$ python -q
>>> import numpy as np
>>> import numpy.linalg as la
>>> np.set_printoptions(suppress=True, linewidth=200)
>>> def rd(a):
...     return np.round(a, 2) + 0
... 
>>> mat = np.loadtxt("layer17.csv", delimiter=",")
>>> print(mat)
[[ 4.  0.  3.  5.  5.]
 [ 8.  1.  8.  8.  6.]
 [11.  6. 13. 10. 10.]
 [11.  6. 17. 14. 11.]
 [16.  8. 19. 16. 15.]
 [17. 10. 24. 21. 15.]
 [17. 13. 24. 22. 17.]
 [17. 17. 25. 25. 22.]
 [18. 21. 27. 28. 24.]
 [22. 22. 31. 33. 28.]
 [22. 24. 36. 35. 28.]
 [26. 27. 41. 38. 31.]
 [28. 32. 43. 43. 32.]
 [29. 32. 45. 44. 35.]
 [34. 35. 46. 45. 35.]
 [35. 37. 48. 50. 39.]
 [39. 37. 50. 50. 39.]]
>>> f, g = mat[11], mat[3]
>>> print(f @ f)
5491.0
>>> p = (f @ g) / (f @ f) * f
>>> print(rd(p))
[ 9.56  9.92 15.07 13.97 11.39]
>>> print(rd(g - p))
[ 1.44 -3.92  1.93  0.03 -0.39]
>>> print(la.matrix_rank(np.outer(f, g)))
1
>>> P = mat @ la.solve(mat.T @ mat, mat.T)
>>> print(rd(la.eigvalsh(P)))
[0. 0. 0. 0. 0. 0. 0. 0. 0. 0. 0. 0. 1. 1. 1. 1. 1.]
>>> print(rd(P @ mat[:, 1]))
[ 0.  1.  6.  6.  8. 10. 13. 17. 21. 22. 24. 27. 32. 32. 35. 37. 37.]
>>> print(rd(np.diag(P)))
[0.33 0.3  0.34 0.22 0.39 0.42 0.12 0.2  0.21 0.34 0.24 0.3  0.31 0.2  0.34 0.3  0.45]
>>> B = np.array([[3], [0], [1], [3], [0], [3], [1], [3]])
>>> Z = np.array([[-1, -1, -5]])
>>> M = B @ Z
>>> print(M)
[[ -3  -3 -15]
 [  0   0   0]
 [ -1  -1  -5]
 [ -3  -3 -15]
 [  0   0   0]
 [ -3  -3 -15]
 [ -1  -1  -5]
 [ -3  -3 -15]]
>>> t3 = np.stack([M, 5 * M, M[::-1]])
>>> print(la.matrix_rank(t3.reshape(3, -1)))
2
>>> rk = la.matrix_rank(M)
>>> print(rk)
1
>>> ns = la.svd(M)[2][rk:].T
>>> print(rd(M @ ns))
[[0. 0.]
 [0. 0.]
 [0. 0.]
 [0. 0.]
 [0. 0.]
 [0. 0.]
 [0. 0.]
 [0. 0.]]
>>> print(ns.shape)
(3, 2)
>>> print(la.matrix_rank(M.T @ M), la.matrix_rank(M @ M.T))
1 1
>>> print(np.allclose(M @ ns, 0))
True
>>> print(np.abs(np.diag(la.qr(M)[1])) > 1e-9)
[ True False False]
>>> print(rd(M @ la.pinv(M) @ M))
[[ -3.  -3. -15.]
 [  0.   0.   0.]
 [ -1.  -1.  -5.]
 [ -3.  -3. -15.]
 [  0.   0.   0.]
 [ -3.  -3. -15.]
 [ -1.  -1.  -5.]
 [ -3.  -3. -15.]]
>>> print(la.cond(M) > 100)
True
>>> X = np.load("w.npy")
>>> print(X)
[[ 0 -5 -9  4 -4 -1 -3]
 [ 0  0 -8 -1  2 -5 -4]
 [ 0  0  0  7 -7 -1 -6]
 [ 0  0  0  0  3  8 -6]
 [ 0  0  0  0  0  3 -3]
 [ 0  0  0  0  0  0 -4]
 [ 0  0  0  0  0  0  0]]
>>> # triangular: eigenvalues sit on the diagonal
>>> Uu, sigma, vt = la.svd(X)
>>> V = vt[:(sigma > 1e-8).sum()]
>>> rng = np.random.default_rng(2032)
>>> x0 = X[1] + 2 * X[4] + rng.integers(2) * np.eye(7)[1]
>>> print(x0)
[  0.   0.  -8.  -1.   2.   1. -10.]
>>> print(np.allclose(V.T @ V @ x0, x0))
True
>>> rk = la.matrix_rank(X)
>>> print(rk)
6
>>> ns = la.svd(X)[2][rk:].T
>>> print(ns.shape)
(7, 1)
>>> print([int(la.matrix_rank(np.delete(X, i, axis=0))) for i in range(7)])
[5, 5, 5, 5, 5, 5, 6]
>>> W0 = np.load("data.npy")
>>> print(W0)
[[ 0.18 -0.06 -0.37]
 [ 0.65 -0.25 -0.93]
 [ 0.29 -0.1  -0.57]
 [ 0.62 -0.24 -0.92]
 [ 0.18 -0.06 -0.37]
 [ 0.29 -0.1  -0.57]
 [-0.62  0.24  0.92]
 [-0.29  0.1   0.57]
 [-0.69  0.27  0.95]
 [-0.4   0.14  0.72]
 [-0.06  0.02  0.13]
 [ 0.62 -0.24 -0.92]
 [-0.62  0.24  0.92]
 [ 0.62 -0.24 -0.92]
 [ 0.69 -0.27 -0.95]
 [-0.45  0.16  0.78]
 [-0.58  0.22  0.89]
 [ 0.62 -0.24 -0.92]
 [-0.29  0.1   0.57]
 [ 0.72 -0.29 -0.96]
 [-0.06  0.02  0.13]
 [ 0.06 -0.02 -0.13]
 [-0.45  0.16  0.78]
 [-0.35  0.12  0.65]
 [ 0.    0.    0.  ]
 [-0.74  0.31  0.97]
 [-0.58  0.22  0.89]
 [-0.65  0.25  0.93]
 [-0.45  0.16  0.78]
 [ 0.4  -0.14 -0.72]
 [ 0.29 -0.1  -0.57]
 [-0.54  0.2   0.86]
 [-0.45  0.16  0.78]
 [-0.72  0.29  0.96]]
>>> # rows 0 and 4 are equal
>>> lab = W0[:, 2] > np.median(W0[:, 2])
>>> f = W0[lab].mean(axis=0) - W0[~lab].mean(axis=0)
>>> print(rd(f))
[-0.88  0.33  1.38]
>>> D = la.norm(W0[:, None] - W0[None], axis=-1)
>>> print(np.unravel_index(D.round(6).argmax(), D.shape))
(np.int64(19), np.int64(25))
>>> print(rd(la.norm(W0, axis=1)))
[0.42 1.16 0.65 1.14 0.42 0.65 1.14 0.65 1.2  0.84 0.14 1.14 1.14 1.14 1.2  0.91 1.08 1.14 0.65 1.23 0.14 0.14 0.91 0.75 0.   1.26 1.08 1.16 0.91 0.84 0.65 1.03 0.91 1.23]
>>> print(np.flatnonzero(D[19] < D.mean() / 2))
[ 1  3 11 13 14 17 19 29]
>>> print(D.shape)
(34, 34)
>>> x0 = np.array([2, 6, -4])
>>> h1 = np.maximum(W0 @ x0, 0)
>>> print(rd(W0.T @ h1))
[ 19.59  -7.47 -29.93]
>>> print(rd(h1))
[1.48 3.52 2.26 3.48 1.48 2.26 0.   0.   0.   0.   0.   3.48 0.   3.48 3.56 0.   0.   3.48 0.   3.54 0.   0.52 0.   0.   0.   0.   0.   0.   0.   2.84 2.26 0.   0.   0.  ]
>>> B = np.array([[1, 1], [1, -1]])
>>> feats = np.kron(B, np.kron(B, B))[rng.permutation(8)][:6]
>>> print(feats)
[[ 1  1  1  1 -1 -1 -1 -1]
 [ 1  1  1  1  1  1  1  1]
 [ 1 -1 -1  1 -1  1  1 -1]
 [ 1 -1 -1  1  1 -1 -1  1]
 [ 1  1 -1 -1  1  1 -1 -1]
 [ 1  1 -1 -1 -1 -1  1  1]]
>>> B = feats / np.sqrt((feats ** 2).mean(axis=1, keepdims=True))
>>> print(B[2])
[ 1. -1. -1.  1. -1.  1.  1. -1.]
>>> print(feats - feats.mean(axis=1, keepdims=True))
[[ 1.  1.  1.  1. -1. -1. -1. -1.]
 [ 0.  0.  0.  0.  0.  0.  0.  0.]
 [ 1. -1. -1.  1. -1.  1.  1. -1.]
 [ 1. -1. -1.  1.  1. -1. -1.  1.]
 [ 1.  1. -1. -1.  1.  1. -1. -1.]
 [ 1.  1. -1. -1. -1. -1.  1.  1.]]
>>> Uu, sigma, vt = la.svd(feats, full_matrices=False)
>>> print(rd(sigma / sigma[0]))
[1. 1. 1. 1. 1. 1.]
>>> print(rd(sigma))
[2.83 2.83 2.83 2.83 2.83 2.83]
>>> print(np.allclose(Uu * sigma @ vt, feats))
True
>>> print(rd(Uu.T @ Uu))
[[1. 0. 0. 0. 0. 0.]
 [0. 1. 0. 0. 0. 0.]
 [0. 0. 1. 0. 0. 0.]
 [0. 0. 0. 1. 0. 0.]
 [0. 0. 0. 0. 1. 0.]
 [0. 0. 0. 0. 0. 1.]]
>>> print(rd(np.cumsum(sigma ** 2) / np.sum(sigma ** 2)))
[0.17 0.33 0.5  0.67 0.83 1.  ]
>>> def softmax(z):
...     e = np.exp(z - z.max(axis=-1, keepdims=True))
...     return e / e.sum(axis=-1, keepdims=True)
... 
>>> print(rd(softmax(10 * feats[2])))
[0.25 0.   0.   0.25 0.   0.25 0.25 0.  ]
>>> print(rd(softmax(feats).sum(axis=1)))
[1. 1. 1. 1. 1. 1.]
>>> print(rd(softmax(feats[2] + 5)))
[0.22 0.03 0.03 0.22 0.03 0.22 0.22 0.03]
>>> S = feats @ feats.T / np.sqrt(8)
>>> print(rd(softmax(S)))
[[0.77 0.05 0.05 0.05 0.05 0.05]
 [0.05 0.77 0.05 0.05 0.05 0.05]
 [0.05 0.05 0.77 0.05 0.05 0.05]
 [0.05 0.05 0.05 0.77 0.05 0.05]
 [0.05 0.05 0.05 0.05 0.77 0.05]
 [0.05 0.05 0.05 0.05 0.05 0.77]]
>>> print(softmax(S).round(6).argmax(axis=1))
[0 1 2 3 4 5]
>>> print(rd(softmax(S + np.triu(np.full(S.shape, -np.inf), 1))))
[[1.   0.   0.   0.   0.   0.  ]
 [0.06 0.94 0.   0.   0.   0.  ]
 [0.05 0.05 0.89 0.   0.   0.  ]
 [0.05 0.05 0.05 0.85 0.   0.  ]
 [0.05 0.05 0.05 0.05 0.81 0.  ]
 [0.05 0.05 0.05 0.05 0.05 0.77]]
>>> f, g = feats[0], feats[2]
>>> print(f @ g)
0
>>> p = (f @ g) / (f @ f) * f
>>> print(np.outer(f, g))
[[ 1 -1 -1  1 -1  1  1 -1]
 [ 1 -1 -1  1 -1  1  1 -1]
 [ 1 -1 -1  1 -1  1  1 -1]
 [ 1 -1 -1  1 -1  1  1 -1]
 [-1  1  1 -1  1 -1 -1  1]
 [-1  1  1 -1  1 -1 -1  1]
 [-1  1  1 -1  1 -1 -1  1]
 [-1  1  1 -1  1 -1 -1  1]]
>>> print(la.matrix_rank(np.outer(f, g)))
1
>>> print(p)
[ 0.  0.  0.  0. -0. -0. -0. -0.]
>>> print(rd(la.norm(f + g) ** 2 + la.norm(f - g) ** 2))
32.0
>>> print(g - p)
[ 1. -1. -1.  1. -1.  1.  1. -1.]
>>> B = feats / la.norm(feats, axis=1)
Traceback (most recent call last):
  File "<python-input-89>", line 1, in <module>
    B = feats / la.norm(feats, axis=1)
        ~~~~~~^~~~~~~~~~~~~~~~~~~~~~~~
ValueError: operands could not be broadcast together with shapes (6,8) (6,) 
>>> B = feats / la.norm(feats, axis=1, keepdims=True)
>>> C2 = B @ B.T
>>> print(rd(la.norm(B, axis=1)))
[1. 1. 1. 1. 1. 1.]
>>> print(rd(C2[3]))
[0. 0. 0. 1. 0. 0.]
>>> print((C2 - 2 * np.eye(6)).round(6).argmax(axis=1))
[1 0 0 0 0 0]
>>> print(np.argwhere(np.triu(np.abs(C2) > 0.95, 1)))
[]
>>> print((np.abs(C2) > 0.9).astype(int))
[[1 0 0 0 0 0]
 [0 1 0 0 0 0]
 [0 0 1 0 0 0]
 [0 0 0 1 0 0]
 [0 0 0 0 1 0]
 [0 0 0 0 0 1]]
>>> print(rd(C2))
[[1. 0. 0. 0. 0. 0.]
 [0. 1. 0. 0. 0. 0.]
 [0. 0. 1. 0. 0. 0.]
 [0. 0. 0. 1. 0. 0.]
 [0. 0. 0. 0. 1. 0.]
 [0. 0. 0. 0. 0. 1.]]
>>> print(np.degrees(np.arccos(np.clip(C2[3, 5], -1, 1))))
90.0
>>> data = np.loadtxt("block7.csv", delimiter=",")
>>> print(data)
[[-1.47  0.07 -0.75  2.45 -0.51]
 [ 0.56  1.84  0.1   2.26 -0.42]
 [-1.83  1.14  0.81 -0.25 -1.91]
 [ 0.09 -1.46 -0.41  0.64  2.51]
 [-1.78  0.06 -1.09 -0.63  2.06]
 [ 0.88 -0.41  0.23  2.78  0.54]
 [-1.48  0.79  0.26 -1.31  2.1 ]
 [-2.41  0.44 -1.61  0.61  0.13]
 [-1.8  -1.94  1.33  0.2  -0.45]
 [ 1.8   2.15 -0.16 -0.91  0.53]
 [ 1.51  0.61  1.65 -1.09 -1.56]
 [ 1.    1.82  0.55  0.94 -1.87]
 [ 1.93 -0.39  1.56  0.86 -1.4 ]
 [-1.07  0.2   2.76 -0.02  0.46]
 [-0.23  0.01  0.99  2.44 -1.41]
 [-2.87 -0.41  0.68 -0.02  0.37]
 [ 1.78  0.91  1.73 -0.85 -1.12]
 [-1.36 -0.7   0.31  1.74 -1.88]
 [-1.33 -0.34  1.81  0.72  1.82]]
>>> D = la.norm(data[:, None] - data[None], axis=-1)
>>> print((D + 1e9 * np.eye(19)).round(6).argmin(axis=1))
[17 11 17  4  6 14  4  0 15 16 16  1 16 18 17  8 10 14 13]
>>> print(rd(D[:5, :5]))
[[0.   2.83 3.6  4.16 4.04]
 [2.83 0.   3.9  4.75 4.96]
 [3.6  3.9  0.   5.68 4.55]
 [4.16 4.75 5.68 0.   2.84]
 [4.04 4.96 4.55 2.84 0.  ]]
>>> print(la.matrix_rank(D ** 2))
7
>>> print(rd(la.norm(data, axis=1)))
[3.   3.   3.   3.   3.   3.   3.   3.   3.   3.   3.   3.   3.   3.   3.   3.   2.99 3.   3.  ]
